% python3 -q
>>> import numpy as np
>>> np.set_printoptions(suppress=True, linewidth=160)
>>> W0 = np.loadtxt("data.csv", delimiter=",")
>>> W0.round(2)
array([[-16.75,  17.08, -51.12,  25.22],
       [-12.29,  15.27, -41.07,  19.41],
       [ -4.1 ,  10.7 , -22.21,   9.44],
       [ -0.11,   6.95, -11.75,   4.73],
       [  0.7 ,   5.7 ,  -9.03,   3.65],
       [  0.89,   1.03,  -1.37,   0.73],
       [  0.77,   0.84,  -1.11,   0.61],
       [ -0.53,  -0.4 ,   0.55,  -0.37],
       [ -2.12,  -1.19,   1.75,  -1.44],
       [ -2.83,  -1.42,   2.2 ,  -1.93],
       [ -4.83,  -1.82,   3.33,  -3.43],
       [ -8.24,  -1.91,   5.22,  -6.45],
       [-13.47,  -1.13,   8.6 , -12.31],
       [-13.6 ,  -1.1 ,   8.7 , -12.48],
       [-15.39,  -0.62,  10.08, -14.87],
       [-16.34,  -0.34,  10.86, -16.2 ],
       [-16.74,  -0.21,  11.2 , -16.78],
       [-19.66,   0.85,  13.87, -21.29],
       [-19.68,   0.86,  13.89, -21.33],
       [-21.41,   1.58,  15.65, -24.25],
       [-24.26,   2.93,  18.84, -29.45],
       [-37.32,  11.45,  38.71, -60.09]])
>>> Xs = W0 - W0.mean(axis=0)
>>> vecs = np.linalg.svd(Xs)[2][:3]
>>> Y = Xs - Xs @ vecs.T @ vecs
>>> round(float(np.linalg.norm(Y) / np.linalg.norm(Xs)), 2)
0.0
>>> np.round(Y.std(axis=0), 2) + 0
array([0., 0., 0., 0.])
>>> np.round(np.cov(Xs @ vecs.T, rowvar=False), 2) + 0
array([[723.66,   0.  ,   0.  ],
       [  0.  , 104.8 ,   0.  ],
       [  0.  ,   0.  ,  10.84]])
>>> np.round((Xs @ vecs.T).std(axis=0), 2)
array([26.28, 10.  ,  3.22])
>>> np.linalg.cond(W0) > 100
np.True_
>>> np.round(np.linalg.norm(W0, 2) / np.linalg.norm(W0), 2)
np.float64(0.88)
>>> [round(float(x), 2) for x in np.linalg.svd(W0, compute_uv=False)[:3]]
[131.17, 68.03, 15.82]
>>> J = np.loadtxt("block0.csv", delimiter=",")
>>> J.round(2)
array([[-0.2 ,  2.19, -3.34],
       [ 1.62, -3.01, -2.07],
       [-3.65, -1.46, -0.74]])
>>> r0 = np.array([1, 3, 3])
>>> np.round(np.correlate(J[0], J[2], "full"), 2) + 0
array([ 0.15, -1.32,  0.  , -3.13, 12.19])
>>> M = np.array([[18.43, -11.58, -23.05],
...     [-9.33, -1.4, 25.98],
...     [-27.93, 10.81, 26.02],
...     [17.91, 19.99, -1.61],
...     [28.24, 39.14, -5.9],
...     [-10.91, -6.19, -26.11],
...     [-22.64, -7.67, -5.92],
...     [15.97, -6.23, -27.1],
...     [-44.84, -28.05, -16.55],
...     [4.56, -23.27, 8.95]])
>>> Xs = (M - M.mean(axis=0)) / M.std(axis=0)
>>> np.round(Xs.std(axis=0), 2)
array([1., 1., 1.])
>>> beta = np.linalg.lstsq(np.delete(Xs, 2, axis=1), Xs[:, 2])[0]
>>> beta.round(2)
array([-0.46,  0.46])
>>> np.round(1 - np.var(Xs[:, 2] - np.delete(Xs, 2, axis=1) @ beta), 2)
np.float64(0.21)
>>> Q, R = np.linalg.qr(M)
>>> np.allclose(R.T @ R, M.T @ M)
True
>>> np.trace(Q @ Q.T)
np.float64(3.0)
>>> np.round(Q.T @ Q, 2) + 0
array([[1., 0., 0.],
       [0., 1., 0.],
       [0., 0., 1.]])
>>> C = M[[2, 7]].astype(float)
>>> for _ in range(5):
...     idx = np.linalg.norm(M[:, None] - C, axis=-1).argmin(axis=1)
...     C = np.array([M[idx == j].mean(axis=0) for j in range(2)])
... 
>>> idx
array([1, 0, 0, 1, 1, 1, 0, 1, 0, 1])
>>> np.abs(C[1] - C[0]).argmax()
np.int64(0)
>>> np.bincount(idx)
array([4, 6])
>>> C.round(2)
array([[-26.18,  -6.58,   7.38],
       [ 12.37,   1.98, -12.47]])
>>> X = np.array([[18.59, -15.27, -14.37],
...     [-10.05, 8.45, -5.59],
...     [-13.76, 8.65, -4.0],
...     [17.96, -14.68, -14.78],
...     [-11.25, 7.98, -6.12],
...     [-11.62, 11.13, -6.82],
...     [-11.91, 8.54, -4.17],
...     [19.15, -15.97, -15.69],
...     [1.65, 16.69, -15.46],
...     [-1.27, 18.21, -13.83],
...     [0.7, 17.28, -15.29],
...     [-10.58, 9.38, -4.69],
...     [-0.37, 17.05, -15.39]])
>>> C2 = np.cov(X, rowvar=False)
>>> np.argwhere(np.triu(np.abs(np.corrcoef(X.T)) > 0.8, 1))
array([[0, 2]])
>>> dist = np.linalg.norm(X[:, None] - X[None], axis=-1)
>>> dist.shape
(13, 13)
>>> dist[0].round(6).argsort(kind="stable")[:4]
array([0, 3, 7, 8])
>>> dist[0].round(2)
array([ 0.  , 38.21, 41.55,  0.96, 38.72, 40.82, 40.02,  1.6 , 36.19, 38.93, 37.15, 39.4 , 37.48])
>>> np.linalg.matrix_rank(dist ** 2)
np.int64(5)
>>> dist[:5, :5].round(2)
array([[ 0.  , 38.21, 41.55,  0.96, 38.72],
       [38.21,  0.  ,  4.04, 37.47,  1.39],
       [41.55,  4.04,  0.  , 40.82,  3.35],
       [ 0.96, 37.47, 40.82,  0.  , 37.97],
       [38.72,  1.39,  3.35, 37.97,  0.  ]])
>>> dist.mean(axis=1).argmax()
np.int64(7)
>>> x0 = np.array([3, 0, -1])
>>> np.linalg.norm(X @ x0) <= np.linalg.norm(X, 2) * np.linalg.norm(x0) + 1e-9
np.True_
>>> np.round(X @ (2 * x0), 2)
array([140.28, -49.12, -74.56, 137.32, -55.26, -56.08, -63.12, 146.28,  40.82,  20.04,  34.78, -54.1 ,  28.56])
>>> (X @ x0).argmax()
np.int64(7)
>>> X @ np.eye(3)[1]
array([-15.27,   8.45,   8.65, -14.68,   7.98,  11.13,   8.54, -15.97,  16.69,  18.21,  17.28,   9.38,  17.05])
>>> P = X @ np.linalg.solve(X.T @ X, X.T)
>>> np.trace(P)
np.float64(3.0)
>>> np.round(P @ X[:, 1], 2)
array([-15.27,   8.45,   8.65, -14.68,   7.98,  11.13,   8.54, -15.97,  16.69,  18.21,  17.28,   9.38,  17.05])
>>> r0 = np.array([-1, 2, 0, 0]) + 0.5
>>> feats = np.outer(r0, r0) / (r0 @ r0)
>>> feats.round(2)
array([[ 0.04, -0.18, -0.04, -0.04],
       [-0.18,  0.89,  0.18,  0.18],
       [-0.04,  0.18,  0.04,  0.04],
       [-0.04,  0.18,  0.04,  0.04]])
>>> np.linalg.cond(feats) > 100
np.True_
>>> [round(float(x), 2) for x in np.linalg.svd(feats, compute_uv=False)[:3]]
[1.0, 0.0, 0.0]
>>> np.linalg.matrix_rank(feats, rtol=0.1)
np.int64(1)
>>> data = np.tanh(np.array([[1.7],
...     [-1.3],
...     [1.1],
...     [-0.9],
...     [1.6],
...     [-1.6],
...     [0.0],
...     [-1.8],
...     [0.2],
...     [1.1],
...     [0.7]]) @ np.array([[-0.5, -2.1, -0.9]]))
>>> data.round(2)
array([[-0.69, -1.  , -0.91],
       [ 0.57,  0.99,  0.82],
       [-0.5 , -0.98, -0.76],
       [ 0.42,  0.96,  0.67],
       [-0.66, -1.  , -0.89],
       [ 0.66,  1.  ,  0.89],
       [ 0.  ,  0.  ,  0.  ],
       [ 0.72,  1.  ,  0.92],
       [-0.1 , -0.4 , -0.18],
       [-0.5 , -0.98, -0.76],
       [-0.34, -0.9 , -0.56]])
>>> x0 = np.array([2, 2, 3])
>>> y = data @ x0
>>> np.round(np.linalg.solve(data.T @ data, data.T @ y), 2)
array([2., 2., 3.])
>>> y.round(2)
array([-6.11,  5.6 , -5.23,  4.76, -6.  ,  6.  ,  0.  ,  6.2 , -1.53, -5.23, -4.15])
>>> np.round(np.linalg.pinv(data) @ data, 2) + 0
array([[1., 0., 0.],
       [0., 1., 0.],
       [0., 0., 1.]])
>>> rng = np.random.default_rng(73)
>>> y = y + 0.02 * rng.normal(size=11)
>>> y.round(2)
array([-6.13,  5.61, -5.24,  4.77, -6.  ,  5.97,  0.01,  6.19, -1.55, -5.21, -4.18])
>>> beta, *_ = np.linalg.lstsq(data, y)
>>> [round(float(np.linalg.norm(np.linalg.solve(data.T @ data + lam * np.eye(3), data.T @ y))), 2) for lam in (0, 1, 10, 100)]
[4.07, 3.75, 2.53, 0.59]
>>> beta.round(2)
array([2.29, 2.19, 2.56])
>>> np.round(data.T @ (y - data @ beta), 2) + 0
array([0., 0., 0.])
>>> round(np.linalg.norm(y - data @ beta), 2)
np.float64(0.06)
>>> Q, vecs = np.linalg.qr(data[:, :1])[0], np.linalg.qr(data[:, 1:])[0]
>>> s = np.linalg.svd(Q.T @ vecs, compute_uv=False)
>>> np.round(np.linalg.norm(Q @ Q.T - vecs @ vecs.T, 2), 2)
np.float64(1.0)
>>> F = np.array([[1, 0, 0], [0, -3, 0], [1, -2, 1]])
>>> # triangular, det is the product of the diagonal
>>> Y = np.array([[5, -7], [-9, 7]])
>>> C = np.kron(Y, F)
>>> np.linalg.matrix_rank(C)
np.int64(6)
>>> round(np.linalg.norm(C, 2), 2), round(float(np.linalg.norm(Y, 2) * np.linalg.norm(F, 2)), 2)
(np.float64(52.38), 52.38)
>>> r0 = np.array([-5, 5, 2])
>>> np.polyval(r0, F[1])
array([  2, -58,   2])
>>> np.correlate(F[1], F[2], "full")
array([ 0, -3,  6, -3,  0])
>>> K = np.loadtxt("sample10.csv", delimiter=",")
>>> K.round(2)
array([[ 1.23,  1.65,  0.89, -0.41,  1.95],
       [-1.84,  1.82,  0.62,  1.33, -0.39],
       [ 1.69, -0.33,  0.78,  2.23, -0.67],
       [-1.07, -1.56,  0.42,  1.05,  2.03],
       [ 0.31,  0.64, -2.65,  0.99,  0.69]])
>>> Q = K.astype(float).copy()
>>> for j in range(5):
...     Q[:, j] -= Q[:, :j] @ (Q[:, :j].T @ Q[:, j])
...     Q[:, j] /= np.linalg.norm(Q[:, j])
... 
>>> np.round(Q.T @ Q, 2) + 0
array([[1., 0., 0., 0., 0.],
       [0., 1., 0., 0., 0.],
       [0., 0., 1., 0., 0.],
       [0., 0., 0., 1., 0.],
       [0., 0., 0., 0., 1.]])
>>> Q.round(2)
array([[ 0.41,  0.55,  0.3 , -0.14,  0.65],
       [-0.61,  0.61,  0.21,  0.44, -0.13],
       [ 0.56, -0.11,  0.26,  0.74, -0.22],
       [-0.36, -0.52,  0.14,  0.35,  0.68],
       [ 0.1 ,  0.21, -0.88,  0.33,  0.23]])
